% python3 -q
>>> import numpy as np
>>> np.set_printoptions(suppress=True, linewidth=140)
>>> feats = np.load("data.npy")
>>> feats
array([[0, 0, 0, 0, 0, 0, 0, 0, 0, 1],
       [0, 0, 0, 0, 0, 0, 1, 0, 0, 1],
       [0, 0, 0, 1, 0, 0, 1, 1, 0, 1],
       [0, 0, 1, 0, 0, 0, 0, 0, 0, 1],
       [0, 0, 0, 0, 0, 0, 0, 0, 0, 1],
       [0, 0, 0, 0, 0, 0, 0, 0, 1, 0],
       [0, 1, 1, 0, 0, 0, 0, 0, 0, 0],
       [0, 0, 1, 0, 0, 0, 0, 0, 0, 0],
       [0, 0, 0, 0, 0, 1, 0, 0, 0, 0],
       [1, 1, 1, 1, 1, 0, 0, 0, 0, 0]])
>>> # rows 0 and 4 are equal
>>> round(np.trace(np.linalg.pinv(feats) @ feats), 3)
np.float64(8.0)
>>> np.allclose(feats[:-1].T @ np.linalg.lstsq(feats[:-1].T, feats[-1])[0], feats[-1])
False
>>> np.abs(np.diag(np.linalg.qr(feats)[1])) > 1e-9
array([ True,  True,  True,  True, False,  True,  True, False,  True,  True])
>>> np.linalg.lstsq(feats[:-1].T, feats[-1])[2]
np.int32(7)
>>> np.round(feats @ np.linalg.pinv(feats) @ feats, 3) + 0
array([[0., 0., 0., 0., 0., 0., 0., 0., 0., 1.],
       [0., 0., 0., 0., 0., 0., 1., 0., 0., 1.],
       [0., 0., 0., 1., 0., 0., 1., 1., 0., 1.],
       [0., 0., 1., 0., 0., 0., 0., 0., 0., 1.],
       [0., 0., 0., 0., 0., 0., 0., 0., 0., 1.],
       [0., 0., 0., 0., 0., 0., 0., 0., 1., 0.],
       [0., 1., 1., 0., 0., 0., 0., 0., 0., 0.],
       [0., 0., 1., 0., 0., 0., 0., 0., 0., 0.],
       [0., 0., 0., 0., 0., 1., 0., 0., 0., 0.],
       [1., 1., 1., 1., 1., 0., 0., 0., 0., 0.]])
>>> np.unique(feats.round(6), axis=0).shape
(9, 10)
>>> left, s, vt = np.linalg.svd(feats)
>>> V = vt[:(s > 1e-8).sum()]
>>> rng = np.random.default_rng(20901)
>>> x = feats[8] + 3 * feats[2] + rng.integers(2) * np.eye(10)[6]
>>> x
array([0., 0., 0., 3., 0., 1., 4., 3., 0., 3.])
>>> np.allclose(V.T @ V @ x, x)
True
>>> np.round(np.linalg.norm(x - V.T @ V @ x), 3)
np.float64(0.0)
>>> np.round(V.T @ V, 3) + 0
array([[ 0.4,  0. ,  0. ,  0.2,  0.4,  0. ,  0. , -0.2,  0. ,  0. ],
       [ 0. ,  1. ,  0. ,  0. ,  0. ,  0. ,  0. ,  0. ,  0. ,  0. ],
       [ 0. ,  0. ,  1. ,  0. ,  0. ,  0. ,  0. ,  0. ,  0. ,  0. ],
       [ 0.2,  0. ,  0. ,  0.6,  0.2,  0. ,  0. ,  0.4,  0. ,  0. ],
       [ 0.4,  0. ,  0. ,  0.2,  0.4,  0. ,  0. , -0.2,  0. ,  0. ],
       [ 0. ,  0. ,  0. ,  0. ,  0. ,  1. ,  0. ,  0. ,  0. ,  0. ],
       [ 0. ,  0. ,  0. ,  0. ,  0. ,  0. ,  1. ,  0. ,  0. ,  0. ],
       [-0.2,  0. ,  0. ,  0.4, -0.2,  0. ,  0. ,  0.6,  0. ,  0. ],
       [ 0. ,  0. ,  0. ,  0. ,  0. ,  0. ,  0. ,  0. ,  1. ,  0. ],
       [ 0. ,  0. ,  0. ,  0. ,  0. ,  0. ,  0. ,  0. ,  0. ,  1. ]])
>>> np.round(np.diag(V.T @ V), 3)
array([0.4, 1. , 1. , 0.6, 0.4, 1. , 1. , 0.6, 1. , 1. ])
>>> vals, V = np.linalg.eigh(feats)
>>> np.round(V.T @ V, 3) + 0
array([[1., 0., 0., 0., 0., 0., 0., 0., 0., 0.],
       [0., 1., 0., 0., 0., 0., 0., 0., 0., 0.],
       [0., 0., 1., 0., 0., 0., 0., 0., 0., 0.],
       [0., 0., 0., 1., 0., 0., 0., 0., 0., 0.],
       [0., 0., 0., 0., 1., 0., 0., 0., 0., 0.],
       [0., 0., 0., 0., 0., 1., 0., 0., 0., 0.],
       [0., 0., 0., 0., 0., 0., 1., 0., 0., 0.],
       [0., 0., 0., 0., 0., 0., 0., 1., 0., 0.],
       [0., 0., 0., 0., 0., 0., 0., 0., 1., 0.],
       [0., 0., 0., 0., 0., 0., 0., 0., 0., 1.]])
>>> (vals > 1e-8).sum(), (vals < -1e-8).sum()
(np.int64(4), np.int64(4))
>>> vals.round(3) + 0
array([-2.381, -1.57 , -1.   , -0.622,  0.   ,  0.   ,  0.765,  1.   ,  1.   ,  2.809])
>>> np.round(np.linalg.svd(feats, compute_uv=False), 3) + 0
array([2.809, 2.381, 1.57 , 1.   , 1.   , 1.   , 0.765, 0.622, 0.   , 0.   ])
>>> np.round(np.linalg.eigvalsh(feats + 3 * np.eye(10)), 3)
array([0.619, 1.43 , 2.   , 2.378, 3.   , 3.   , 3.765, 4.   , 4.   , 5.809])
>>> np.round(np.linalg.eigvalsh(feats @ feats), 3) + 0
array([0.   , 0.   , 0.387, 0.585, 1.   , 1.   , 1.   , 2.466, 5.67 , 7.891])
>>> M = np.load("test5.npy")
>>> M
array([[ 2, -1,  1,  1],
       [-3,  2, -2,  2],
       [ 3,  2,  0, -1],
       [-1, -1,  0, -2]])
>>> G = M.T @ M
>>> np.linalg.matrix_rank(G)
np.int64(4)
>>> np.trace(G), (M ** 2).sum()
(np.int64(48), np.int64(48))
>>> np.allclose(G, G.T)
True
>>> np.diag(G)
array([23, 10,  5, 10])
>>> x = np.array([0, -2, 1, -3])
>>> (M * x).sum(axis=1)
array([  0, -12,  -1,   8])
>>> M @ np.ones(4)
array([ 3., -1.,  4., -4.])
>>> M * x
array([[ 0,  2,  1, -3],
       [ 0, -4, -2, -6],
       [ 0, -4,  0,  3],
       [ 0,  2,  0,  6]])
>>> M @ (2 * x)
array([  0, -24,  -2,  16])
>>> (M @ x).argmax()
np.int64(3)
